In [1]: import numpy as np

In [2]: from numpy import linalg as LA

In [3]: np.set_printoptions(precision=3, suppress=True, linewidth=160, floatmode="fixed")

In [4]: def rd(a):
   ...:     return np.round(a, 3) + 0
   ...: 

In [5]: F = np.loadtxt("dump.csv", delimiter=",")

In [6]: F
Out[6]: 
array([[ 0.000,  1.000,  1.000, -4.000],
       [ 2.000, -5.000, -4.000, -4.000],
       [ 0.000,  0.000,  0.000,  0.000],
       [-5.000, -3.000,  0.000, -3.000],
       [-2.000, -3.000, -2.000, -4.000],
       [-5.000, -3.000,  0.000, -3.000],
       [-3.000, -8.000, -4.000, -7.000],
       [ 0.000,  1.000,  1.000, -4.000],
       [ 0.000,  1.000,  1.000, -4.000],
       [ 2.000, -5.000, -4.000, -4.000],
       [ 0.000,  1.000,  1.000, -4.000],
       [-5.000, -2.000,  1.000, -7.000],
       [ 2.000, -5.000, -4.000, -4.000],
       [-2.000, -3.000, -2.000, -4.000],
       [-3.000, -8.000, -4.000, -7.000],
       [-3.000, -8.000, -4.000, -7.000],
       [ 0.000,  0.000,  0.000,  0.000],
       [-2.000, -3.000, -2.000, -4.000],
       [ 0.000,  1.000,  1.000, -4.000],
       [-5.000, -3.000,  0.000, -3.000],
       [ 2.000, -4.000, -3.000, -8.000],
       [ 0.000,  1.000,  1.000, -4.000],
       [-2.000, -3.000, -2.000, -4.000],
       [ 0.000,  0.000,  0.000,  0.000],
       [-2.000, -3.000, -2.000, -4.000],
       [ 0.000, -8.000, -6.000, -8.000],
       [ 0.000,  0.000,  0.000,  0.000],
       [-2.000, -2.000, -1.000, -8.000],
       [-2.000, -2.000, -1.000, -8.000]])

In [7]: Z = F[[11, 19]].astype(float)

In [8]: for _ in range(3):
   ...:     labels = LA.norm(F[:, None] - Z, axis=-1).argmin(axis=1)
   ...:     Z = np.array([F[labels == j].mean(axis=0) for j in range(2)])
   ...: 

In [9]: labels
Out[9]: array([0, 1, 0, 1, 1, 1, 1, 0, 0, 1, 0, 0, 1, 1, 1, 1, 0, 1, 0, 1, 1, 0, 1, 0, 1, 1, 0, 0, 0])

In [10]: np.bincount(labels)
Out[10]: array([13, 16])

In [11]: Ac = F - F.mean(axis=0)

In [12]: Uu, sv, vt = LA.svd(Ac, full_matrices=False)

In [13]: np.searchsorted(np.cumsum(sv ** 2) / (sv ** 2).sum(), 0.9) + 1
Out[13]: np.int64(3)

In [14]: rd(sv)
Out[14]: array([20.414, 11.929,  9.717,  1.659])

In [15]: (np.sign(Uu[:, 0]) == np.sign(Uu[0, 0])).astype(int)
Out[15]: array([1, 0, 1, 1, 0, 1, 0, 1, 1, 0, 1, 0, 0, 0, 0, 0, 1, 0, 1, 1, 0, 1, 0, 1, 0, 0, 1, 0, 0])

In [16]: rd(sv ** 2 / (sv ** 2).sum())
Out[16]: array([0.635, 0.217, 0.144, 0.004])

In [17]: rd((sv ** 2).sum() ** 2 / (sv ** 4).sum())
Out[17]: np.float64(2.123)

In [18]: rd(Ac.mean(axis=0))
Out[18]: array([0.000, 0.000, 0.000, 0.000])

In [19]: rng = np.random.default_rng(65)

In [20]: labels = rng.permutation(4)

In [21]: B = F[:, labels] * rng.choice([-1, 1], 4)

In [22]: B
Out[22]: 
array([[ 1.000, -1.000, -0.000, -4.000],
       [-4.000,  5.000, -2.000, -4.000],
       [ 0.000, -0.000, -0.000,  0.000],
       [ 0.000,  3.000,  5.000, -3.000],
       [-2.000,  3.000,  2.000, -4.000],
       [ 0.000,  3.000,  5.000, -3.000],
       [-4.000,  8.000,  3.000, -7.000],
       [ 1.000, -1.000, -0.000, -4.000],
       [ 1.000, -1.000, -0.000, -4.000],
       [-4.000,  5.000, -2.000, -4.000],
       [ 1.000, -1.000, -0.000, -4.000],
       [ 1.000,  2.000,  5.000, -7.000],
       [-4.000,  5.000, -2.000, -4.000],
       [-2.000,  3.000,  2.000, -4.000],
       [-4.000,  8.000,  3.000, -7.000],
       [-4.000,  8.000,  3.000, -7.000],
       [ 0.000, -0.000, -0.000,  0.000],
       [-2.000,  3.000,  2.000, -4.000],
       [ 1.000, -1.000, -0.000, -4.000],
       [ 0.000,  3.000,  5.000, -3.000],
       [-3.000,  4.000, -2.000, -8.000],
       [ 1.000, -1.000, -0.000, -4.000],
       [-2.000,  3.000,  2.000, -4.000],
       [ 0.000, -0.000, -0.000,  0.000],
       [-2.000,  3.000,  2.000, -4.000],
       [-6.000,  8.000, -0.000, -8.000],
       [ 0.000, -0.000, -0.000,  0.000],
       [-1.000,  2.000,  2.000, -8.000],
       [-1.000,  2.000,  2.000, -8.000]])

In [23]: Uu, _, vt = LA.svd(F.T @ B)

In [24]: rd(LA.lstsq(F, B)[0])
Out[24]: 
array([[ 0.000,  0.000, -1.000,  0.000],
       [ 0.000, -1.000,  0.000,  0.000],
       [ 1.000,  0.000,  0.000,  0.000],
       [ 0.000,  0.000,  0.000,  1.000]])
